% python3 -q
>>> import numpy as np
>>> np.set_printoptions(precision=2, suppress=True, linewidth=200, sign=" ")
>>> J = np.diag(np.array([1, 2, 2, 0, 2, 0, 3])) + 3 * np.eye(7, k=1) + 3 * np.eye(7, k=-1)
>>> J
array([[ 1.,  3.,  0.,  0.,  0.,  0.,  0.],
       [ 3.,  2.,  3.,  0.,  0.,  0.,  0.],
       [ 0.,  3.,  2.,  3.,  0.,  0.,  0.],
       [ 0.,  0.,  3.,  0.,  3.,  0.,  0.],
       [ 0.,  0.,  0.,  3.,  2.,  3.,  0.],
       [ 0.,  0.,  0.,  0.,  3.,  0.,  3.],
       [ 0.,  0.,  0.,  0.,  0.,  3.,  3.]])
>>> rng = np.random.default_rng(28)
>>> z = rng.permutation(7)
>>> z
array([ 5,  1,  3,  4,  2,  6,  0])
>>> Y = J[z][:, z]
>>> np.allclose(Y, J)
False
>>> np.diag(Y)
array([ 0.,  2.,  0.,  2.,  2.,  3.,  1.])
>>> round(np.linalg.det(Y), 2), round(float(np.linalg.det(J[z])), 2)
(np.float64(-4698.0), -4698.0)
>>> np.trace(Y)
np.float64(10.0)
>>> evals, evecs = np.linalg.eigh(J)
>>> x0 = np.array([9, 6, 6, -7, -9, -8, 0])
>>> (np.sign(evecs[:, -1].round(6)) == np.sign(evecs[0, -1].round(6))).astype(int)
array([ 1,  1,  1,  1,  1,  1,  1])
>>> np.abs(J).sum(axis=1).max(), np.round(np.abs(evals).max(), 2)
(np.float64(8.0), np.float64(6.93))
>>> round(float(x0 @ J @ x0 / (x0 @ x0)), 2), round(float(evals[0]), 2), round(evals[-1], 2)
(4.28, -4.44, np.float64(6.93))
>>> np.linalg.matrix_power(J, 4)
array([[ 262.,  396.,  396.,  135.,   81.,    0.,    0.],
       [ 396.,  790.,  663.,  432.,  162.,   81.,    0.],
       [ 396.,  663.,  826.,  402.,  432.,  108.,   81.],
       [ 135.,  432.,  402.,  558.,  348.,  360.,  135.],
       [  81.,  162.,  432.,  348.,  718.,  375.,  414.],
       [   0.,   81.,  108.,  360.,  375.,  522.,  378.],
       [   0.,    0.,   81.,  135.,  414.,  378.,  486.]])
>>> J @ J
array([[ 10.,   9.,   9.,   0.,   0.,   0.,   0.],
       [  9.,  22.,  12.,   9.,   0.,   0.,   0.],
       [  9.,  12.,  22.,   6.,   9.,   0.,   0.],
       [  0.,   9.,   6.,  18.,   6.,   9.,   0.],
       [  0.,   0.,   9.,   6.,  22.,   6.,   9.],
       [  0.,   0.,   0.,   9.,   6.,  18.,   9.],
       [  0.,   0.,   0.,   0.,   9.,   9.,  18.]])
>>> np.sort(np.abs(np.linalg.eigvals(J)))
array([ 1.25,  1.91,  2.84,  3.85,  4.44,  5.84,  6.93])
>>> np.allclose(J @ J.T, J.T @ J)
True
>>> (J + J.T) / 2
array([[ 1.,  3.,  0.,  0.,  0.,  0.,  0.],
       [ 3.,  2.,  3.,  0.,  0.,  0.,  0.],
       [ 0.,  3.,  2.,  3.,  0.,  0.,  0.],
       [ 0.,  0.,  3.,  0.,  3.,  0.,  0.],
       [ 0.,  0.,  0.,  3.,  2.,  3.,  0.],
       [ 0.,  0.,  0.,  0.,  3.,  0.,  3.],
       [ 0.,  0.,  0.,  0.,  0.,  3.,  3.]])
>>> np.allclose(J, J.T)
True
>>> round(np.abs(np.linalg.eigvals(J)).max(), 2)
np.float64(6.93)
